In [1]: import numpy as np

In [2]: np.set_printoptions(precision=2, suppress=True, linewidth=200, floatmode="fixed")

In [3]: E = np.load("dump.npy")

In [4]: print(E)
[[-1.00 -0.93  1.93  2.26  5.79]
 [ 1.83  1.77 -4.40  2.81  2.81]
 [-4.81 -0.12  3.10 -4.31  0.86]
 [-2.17 -5.15 -0.97  1.63  3.26]
 [-4.57 -0.16  2.85 -2.40 -4.05]
 [ 2.38 -1.32 -1.96 -4.85 -4.22]
 [-0.13 -1.85 -3.00 -1.14  0.53]
 [ 2.08 -0.23  1.28 -3.26 -2.59]
 [-0.17  1.70  2.73  2.08  1.72]
 [-1.20  0.77  2.06  1.09 -1.04]
 [-0.13 -2.05 -8.28 -1.98 -0.82]
 [ 2.97  0.06 -0.47  3.29  0.37]
 [-3.71  2.01  2.85 -2.68  3.63]
 [-0.50 -1.32  4.62 -2.59  3.07]
 [ 1.01  0.75 -0.68 -1.39 -0.32]
 [-1.31 -1.36 -0.69  4.09 -0.13]
 [-3.01  5.52  3.03 -2.69  0.09]
 [ 0.74  2.73 -5.04 -5.40 -2.04]
 [-2.15  0.57 -2.89 -4.02 -4.18]
 [-4.24  0.91  4.67 -3.38 -0.57]
 [ 1.26  1.45  2.03  4.44  0.89]
 [ 2.18 -2.49 -4.09 -3.59 -1.82]
 [-3.34  2.15  1.31  5.17 -0.12]
 [ 3.30  1.44  0.97 -1.34  0.09]]

In [5]: t3 = np.stack([E, -2 * E, E[::-1]])

In [6]: print(np.einsum("bij,cij->bc", t3, t3))
[[  912.86 -1825.72    76.38]
 [-1825.72  3651.43  -152.76]
 [   76.38  -152.76   912.86]]

In [7]: print(np.linalg.matrix_rank(t3))
[5 5 5]

In [8]: Xs = E - E.mean(axis=0)

In [9]: Uu, sv, Vh = np.linalg.svd(Xs, full_matrices=False)

In [10]: print((np.sign(Uu[:, 0]) == np.sign(Uu[0, 0])).astype(int))
[1 0 1 1 1 0 0 0 1 1 0 1 1 1 0 1 1 0 0 1 1 0 1 0]

In [11]: print(sv)
[18.63 16.47 10.49  9.33  8.57]

In [12]: print(np.abs(Vh[-1]))
[0.23 0.65 0.42 0.20 0.56]

In [13]: Z = E[[5, 14]].astype(float)

In [14]: for _ in range(4):
    ...:     z = np.linalg.norm(E[:, None] - Z, axis=-1).argmin(axis=1)
    ...:     Z = np.array([E[z == j].mean(axis=0) for j in range(2)])
    ...: 

In [15]: print(z)
[1 1 1 1 1 0 0 1 1 1 0 1 1 1 1 1 1 0 0 1 1 0 1 1]

In [16]: print(np.bincount(z))
[ 6 18]

In [17]: print(np.abs(Z[1] - Z[0]).argmax())
2

In [18]: print(Z[1] - Z[0])
[-1.46  1.25  5.67  3.65  2.86]

In [19]: q, evecs = np.linalg.qr(E[:, :4])[0], np.linalg.qr(E[:, 4:])[0]

In [20]: sv = np.linalg.svd(q.T @ evecs, compute_uv=False)

In [21]: print(np.degrees(np.arccos(sv.clip(0, 1))))
[58.38]

In [22]: print(round(float(np.linalg.norm(q @ q.T - evecs @ evecs.T, 2)), 2))
1.0

In [23]: J = np.load("layer4.npy")

In [24]: print(J)
[[-2.00  4.00 -3.00  1.00]
 [-4.00 11.00 -6.00 -1.00]
 [-4.00 14.00 -7.00 -3.00]
 [-4.00 14.00 -6.00 -4.00]]

In [25]: # rows and columns are dependent

In [26]: print(np.linalg.matrix_power(J, 3))
[[ -8.00  16.00  -9.00   1.00]
 [-16.00  59.00 -18.00 -25.00]
 [-16.00  86.00 -19.00 -51.00]
 [-16.00  86.00 -18.00 -52.00]]

In [27]: print(np.allclose(J, J.T))
False

In [28]: print(round(float(np.linalg.det(J)), 2))
0.0

In [29]: print(np.trace(J))
-2.0

In [30]: print([round(float(x), 2) for x in np.linalg.svd(J, compute_uv=False)[:3]])
[26.99, 3.02, 0.44]

In [31]: print(np.linalg.matrix_rank(J, rtol=0.1))
2

In [32]: print(round(float(np.linalg.norm(J, 2) / np.linalg.norm(J)), 2))
0.99

In [33]: Uu, sv, Vh = np.linalg.svd(J)

In [34]: evecs = Vh[:(sv > 1e-8).sum()]

In [35]: rng = np.random.default_rng(83075)

In [36]: x = J[0] + -3 * J[1] + rng.integers(2) * np.eye(4)[1]

In [37]: print(x)
[ 10.00 -29.00  15.00   4.00]

In [38]: print(np.round(np.linalg.norm(x - evecs.T @ evecs @ x), 2))
0.0
